$ python3 -q
>>> import numpy as np
>>> import numpy.linalg as la
>>> np.set_printoptions(precision=1, suppress=True, linewidth=100, legacy="1.25")
>>> W0 = np.load("sample19.npy")
>>> print(W0)
[[ 7  0  1  0]
 [ 2 10  0  1]
 [ 0  1  6  1]
 [ 2  0  0  3]]
>>> Y = W0 / np.sqrt((W0 ** 2).mean(axis=1, keepdims=True))
>>> la.matrix_rank(Y) == la.matrix_rank(W0)
True
>>> C2 = W0.T @ W0
>>> np.allclose(C2, C2.T)
True
>>> la.svd(W0, compute_uv=False) ** 2
array([111.5,  51. ,  35.2,   8.2])
>>> la.matrix_rank(C2)
4
>>> la.eigvalsh(C2)[::-1]
array([111.5,  51. ,  35.2,   8.2])
>>> W0.shape
(4, 4)
>>> np.diff(W0, axis=0)
array([[-5, 10, -1,  1],
       [-2, -9,  6,  0],
       [ 2, -1, -6,  2]])
>>> la.matrix_rank(W0)
4
>>> np.zeros(4, 4)
Traceback (most recent call last):
  File "<python-input-15>", line 1, in <module>
    np.zeros(4, 4)
    ~~~~~~~~^^^^^^
TypeError: Cannot interpret '4' as a data type
>>> E = np.loadtxt("run2.csv", delimiter=",")
>>> E
array([[ 1.,  1., -1., -1., -1., -1.,  1.,  1.],
       [ 1.,  1.,  1.,  1., -1., -1., -1., -1.],
       [ 1., -1., -1.,  1., -1.,  1.,  1., -1.]])
>>> Y = E / la.norm(E, axis=1, keepdims=True)
>>> C2 = Y @ Y.T
>>> la.norm(Y, axis=1)
array([1., 1., 1.])
>>> C2[0].round(1) + 0
array([1., 0., 0.])
>>> print((np.abs(C2) > 0.9).astype(int))
[[1 0 0]
 [0 1 0]
 [0 0 1]]
>>> np.argwhere(np.triu(np.abs(C2) > 0.95, 1))
array([], shape=(0, 2), dtype=int64)
>>> C2.round(1) + 0
array([[1., 0., 0.],
       [0., 1., 0.],
       [0., 0., 1.]])
>>> print(np.degrees(np.arccos(np.clip(C2[0, 1], -1, 1))))
90.0
>>> feats = np.load("w.npy")
>>> feats
array([[-45,   3,   2,   5],
       [  3, -49,   7,   3],
       [  3,  -9,  -3,   2],
       [  3,   0,   0, -24]])
>>> x = np.array([0, 2, 1, 3])
>>> h = np.maximum(feats @ x, 0)
>>> np.tanh(feats @ x)
array([ 1., -1., -1., -1.])
>>> h
array([23,  0,  0,  0])
>>> feats * (h > 1e-9)[:, None]
array([[-45,   3,   2,   5],
       [  0,   0,   0,   0],
       [  0,   0,   0,   0],
       [  0,   0,   0,   0]])
>>> A = np.load("mat.npy")
>>> A
array([[ 9, 21, 11],
       [ 5, 12,  2],
       [ 9, 21, 11],
       [ 0,  3,  0],
       [ 0,  3,  0],
       [ 0,  3,  0],
       [12, 21,  6],
       [ 0,  0,  0],
       [ 8, 12,  0],
       [ 0,  0,  0],
       [ 0,  0,  0],
       [ 0, 12, 12],
       [16, 30, 15],
       [ 0,  0,  0],
       [16, 30, 15],
       [ 5, 12,  2]])
>>> # rows 0 and 2 are equal
>>> cen = (A - A.mean(axis=0)) / A.std(axis=0)
>>> np.argwhere(np.abs(cen) > 2)
array([], shape=(0, 2), dtype=int64)
>>> print(cen.std(axis=0))
[1. 1. 1.]
>>> c = la.lstsq(np.delete(cen, 1, axis=1), cen[:, 1])[0]
>>> print(np.abs(c).argmax())
0
>>> x = np.array([2, 0, 0])
>>> rhs = A @ x
>>> np.round(la.pinv(A) @ A, 1) + 0
array([[1., 0., 0.],
       [0., 1., 0.],
       [0., 0., 1.]])
>>> rng = np.random.default_rng(42411)
>>> rhs = rhs + 0.1 * rng.normal(size=16)
>>> rhs.round(1) + 0
array([17.9,  9.9, 18.2,  0.1,  0. ,  0. , 24.1,  0.1, 16.2,  0. , -0.1, -0.1, 31.9,  0.1, 32. ,
       10.1])
>>> c, *_ = la.lstsq(A, rhs)
>>> c.round(1) + 0
array([2., 0., 0.])
>>> f = np.array([0, 0, 0])
>>> print(np.correlate(A[2], A[1], "full"))
[ 18 150 319 237  55]
>>> np.convolve(A[2], f)
array([0, 0, 0, 0, 0])
>>> np.polyval(f, A[2])
array([0, 0, 0])
>>> z = A[:, 2] > np.median(A[:, 2])
>>> f = A[z].mean(axis=0) - A[~z].mean(axis=0)
>>> print(z.astype(int))
[1 1 1 0 0 0 1 0 0 0 0 1 1 0 1 1]
>>> P = A @ la.solve(A.T @ A, A.T)
>>> print(np.round(la.eigvalsh(P), 1) + 0)
[0. 0. 0. 0. 0. 0. 0. 0. 0. 0. 0. 0. 0. 1. 1. 1.]
>>> round(float(np.trace(P)), 1)
3.0
>>> F = np.load("x.npy")
>>> F
array([[-2.3, -2.8, -3.3,  1. ],
       [-2.8, -2.5, -3.3,  0.1],
       [-3.2, -3. , -2.7,  1. ],
       [-3.2, -3.1, -3.2,  0.8],
       [-3.4, -3. , -2.9,  0.3],
       [-2.8, -2.7, -3.1,  1.1],
       [-2.5, -3.1, -2.9,  0.7],
       [-2.9, -2.9, -3.1,  0.9],
       [-3. , -2.9, -3.4,  1. ],
       [ 0. ,  2.1,  1.1, -2.2],
       [-0.2,  1.8,  1. , -2.4],
       [ 0.4,  2.2,  1.2, -2. ],
       [ 0. ,  2. ,  1. , -2. ],
       [-0.5,  2.5,  0.9, -1.7],
       [-0.5,  1.9,  1.3, -1.9],
       [-0.1,  1.8,  1.3, -1.6],
       [-0.1,  2.1,  1.1, -1.5],
       [-0.1,  1.3,  1.1, -1.7]])
>>> C2 = np.cov(F, rowvar=False)
>>> C2
array([[ 2.1,  3.6,  3.1, -1.9],
       [ 3.6,  6.3,  5.4, -3.4],
       [ 3.1,  5.4,  4.7, -3. ],
       [-1.9, -3.4, -3. ,  2. ]])
>>> np.argsort(-F.std(axis=0).round(6), kind="stable")
array([1, 2, 0, 3])
>>> C2.shape
(4, 4)
>>> np.corrcoef(F.T)
array([[ 1.,  1.,  1., -1.],
       [ 1.,  1.,  1., -1.],
       [ 1.,  1.,  1., -1.],
       [-1., -1., -1.,  1.]])
>>> F.std(axis=0)
array([1.4, 2.4, 2.1, 1.4])
>>> np.argwhere(np.triu(np.abs(np.corrcoef(F.T)) > 0.8, 1))
array([[0, 1],
       [0, 2],
       [0, 3],
       [1, 2],
       [1, 3],
       [2, 3]])
>>> np.median(F, axis=0)
array([-1.4, -0.6, -0.9, -0.7])
>>> z = F[:, 3] > np.median(F[:, 3])
>>> f = F[z].mean(axis=0) - F[~z].mean(axis=0)
>>> z.astype(int)
array([1, 1, 1, 1, 1, 1, 1, 1, 1, 0, 0, 0, 0, 0, 0, 0, 0, 0])
>>> (((F - F.mean(axis=0)) @ f > 0) == z).mean()
1.0
>>> cen = F - F.mean(axis=0)
>>> left, sig, Vh = la.svd(cen, full_matrices=False)
>>> np.abs(left[:, 0]).argmax()
11
>>> print((np.sign(left[:, 0]) == np.sign(left[0, 0])).astype(int))
[1 1 1 1 1 1 1 1 1 0 0 0 0 0 0 0 0 0]
>>> print(np.round(cen.mean(axis=0), 1) + 0)
[0. 0. 0. 0.]
>>> np.searchsorted(np.cumsum(sig ** 2) / (sig ** 2).sum(), 0.9) + 1
1
>>> print(sig)
[15.9  1.3  1.1  1.1]
>>> Vh[0] * np.sign(Vh[0, np.abs(Vh[0]).argmax()])
array([ 0.4,  0.6,  0.6, -0.4])
>>> np.round(sig ** 2 / (sig ** 2).sum(), 1) + 0
array([1., 0., 0., 0.])
>>> np.abs(Vh[0]).argmax()
1
>>> x = np.array([-2, -1, -1, -1])
>>> h = np.maximum(F @ x, 0)
>>> np.round(np.tanh(F @ x), 1) + 0
array([ 1. ,  1. ,  1. ,  1. ,  1. ,  1. ,  1. ,  1. ,  1. , -0.8,  0. , -1. , -0.8, -0.6, -0.3,
       -0.9, -0.9, -0.5])
>>> np.flatnonzero(h > 1e-9)
array([0, 1, 2, 3, 4, 5, 6, 7, 8])
>>> d = la.norm(F[:, None] - F[None], axis=-1)
>>> print(np.flatnonzero(d[10] < d.mean() / 2))
[ 9 10 11 12 13 14 15 16 17]
>>> d[10]
array([7.5, 7.1, 7.6, 7.8, 7.5, 7.5, 7.4, 7.6, 7.8, 0.4, 0. , 0.8, 0.5, 1. , 0.7, 0.9, 1. , 0.9])
>>> la.norm(F - F.mean(axis=0), axis=1)
array([3.7, 3.4, 3.8, 4.1, 3.8, 3.7, 3.6, 3.8, 4. , 4. , 3.8, 4.2, 3.8, 3.8, 3.7, 3.7, 3.7, 3.3])
>>> print(la.norm(F, axis=1))
[5.  5.  5.2 5.5 5.4 5.1 5.  5.2 5.5 3.2 3.2 3.2 3.  3.2 3.  2.7 2.8 2.4]
>>> d[:5, :5]
array([[0. , 1.1, 1.1, 1. , 1.4],
       [1.1, 0. , 1.3, 1. , 0.9],
       [1.1, 1.3, 0. , 0.5, 0.8],
       [1. , 1. , 0.5, 0. , 0.6],
       [1.4, 0.9, 0.8, 0.6, 0. ]])
>>> la.matrix_rank(d ** 2)
6
>>> print(d.shape)
(18, 18)
>>> J = np.load("case12.npy")
>>> J
array([[ 19., -16.,   4., -16.],
       [-16.,  19.,  -4.,  16.],
       [  4.,  -4.,   4.,  -4.],
       [-16.,  16.,  -4.,  19.]])
>>> # symmetric
>>> x = np.array([-5, 4, -2, -3])
>>> rhs = J @ x
>>> c, lr = np.zeros(4), 1 / la.norm(J, 2) ** 2
>>> for i in range(3):
...     c -= lr * J.T @ (J @ c - rhs)
...     if i % 1 == 0: print(i, round(la.norm(J @ c - rhs), 1))
... 
0 19.0
1 18.9
2 18.8
>>> print(round(float(la.cond(J)), 1))
17.3
>>> f = np.array([-5, -9, 7])
>>> np.correlate(J[1], J[3], "full")
array([-304.,  425., -408.,  880., -432.,  320., -256.])
>>> np.cross(J[1, :3], J[3, :3])
array([-12.,   0.,  48.])
>>> left, sig, Vh = la.svd(J)
>>> print(np.argmax(sig[:-1] / (sig[1:] + 1e-6)) + 1)
1
>>> print(sig)
[52.  3.  3.  3.]
>>> Y = left[:, :1] @ np.diag(sig[:1]) @ Vh[:1]
>>> la.matrix_rank(J, rtol=0.05)
4
>>> round(float(np.abs(J - Y).max()), 1)
2.9
>>> la.matrix_rank(Y)
1
>>> print(Y)
[[ 17.  -17.    4.2 -17. ]
 [-17.   17.   -4.2  17. ]
 [  4.2  -4.2   1.1  -4.2]
 [-17.   17.   -4.2  17. ]]
>>> Lm = la.cholesky(J)
>>> np.diag(Lm) ** 2
array([19. ,  5.5,  3.1,  4.3])
>>> print(Lm)
[[ 4.4  0.   0.   0. ]
 [-3.7  2.4  0.   0. ]
 [ 0.9 -0.3  1.8  0. ]
 [-3.7  1.1 -0.2  2.1]]
>>> print(J / np.sqrt(np.outer(np.diag(J), np.diag(J))))
[[ 1.  -0.8  0.5 -0.8]
 [-0.8  1.  -0.5  0.8]
 [ 0.5 -0.5  1.  -0.5]
 [-0.8  0.8 -0.5  1. ]]
>>> mat = np.array([[3.0, 0.0, 0.0], [0.0, 0.0, 2.0], [0.0, 2.0, 2.0]])
>>> print(np.all(la.eigvalsh(mat) > 0))
False
>>> np.round(la.eigvalsh(mat).min(), 1)
-1.2
>>> x = np.array([0, 2, 3])
>>> rhs = mat @ x
>>> c, lr = np.zeros(3), 1 / la.norm(mat, 2) ** 2
>>> for i in range(20):
...     c -= lr * mat.T @ (mat @ c - rhs)
...     if i % 5 == 0: print(i, round(la.norm(mat @ c - rhs), 1))
... 
0 0.1
5 0.1
10 0.0
15 0.0
>>> c
array([0., 2., 3.])
>>> data = np.load("block9.npy")
>>> print(data)
[[ 0  5  1  1 -2]
 [-5  0  0  2  1]
 [-1  0  0 -1  0]
 [-1 -2  1  0 -5]
 [ 2 -1  0  5  0]]
>>> # skew, so no eigenvalue has a real part
>>> left, sig, Vh = la.svd(data)
>>> vecs = Vh[:(sig > 1e-8).sum()]
>>> x = data[3] + -3 * data[4] + rng.integers(2) * np.eye(5)[4]
>>> print(x)
[ -7.   1.   1. -15.  -5.]
>>> np.round(vecs.T @ vecs, 1) + 0
array([[ 1. ,  0. ,  0. ,  0. ,  0. ],
       [ 0. ,  1. ,  0.1,  0. ,  0. ],
       [ 0. ,  0.1,  0.1,  0. , -0.2],
       [ 0. ,  0. ,  0. ,  1. ,  0. ],
       [ 0. ,  0. , -0.2,  0. ,  0.9]])
>>> print(la.matrix_rank(np.vstack([data, x])))
4
>>> round(float(la.norm(x - vecs.T @ vecs @ x)), 1)
0.0
>>> P = np.triu(np.array([[2, 0, 1, 0], [0, 1, 2, 2], [2, 2, 1, 0], [1, 0, 0, 0]]), 1) + np.eye(4)
>>> Y = P @ J @ la.inv(P)
>>> la.matrix_rank(Y)
4
>>> round(la.det(Y), 1)
1404.0
>>> r = la.matrix_rank(data)
>>> r
4
>>> N = la.svd(data)[2][r:].T
>>> [int(la.matrix_rank(data[:, :j + 1])) for j in range(5)]
[1, 2, 3, 4, 4]
>>> np.round(N[:, 0] / N[np.abs(N[:, 0]).round(6).argmax(), 0], 1) + 0
array([ 0. , -0.1,  1. ,  0. ,  0.2])
>>> [int(la.matrix_rank(np.delete(data, i, axis=0))) for i in range(5)]
[4, 4, 4, 4, 4]
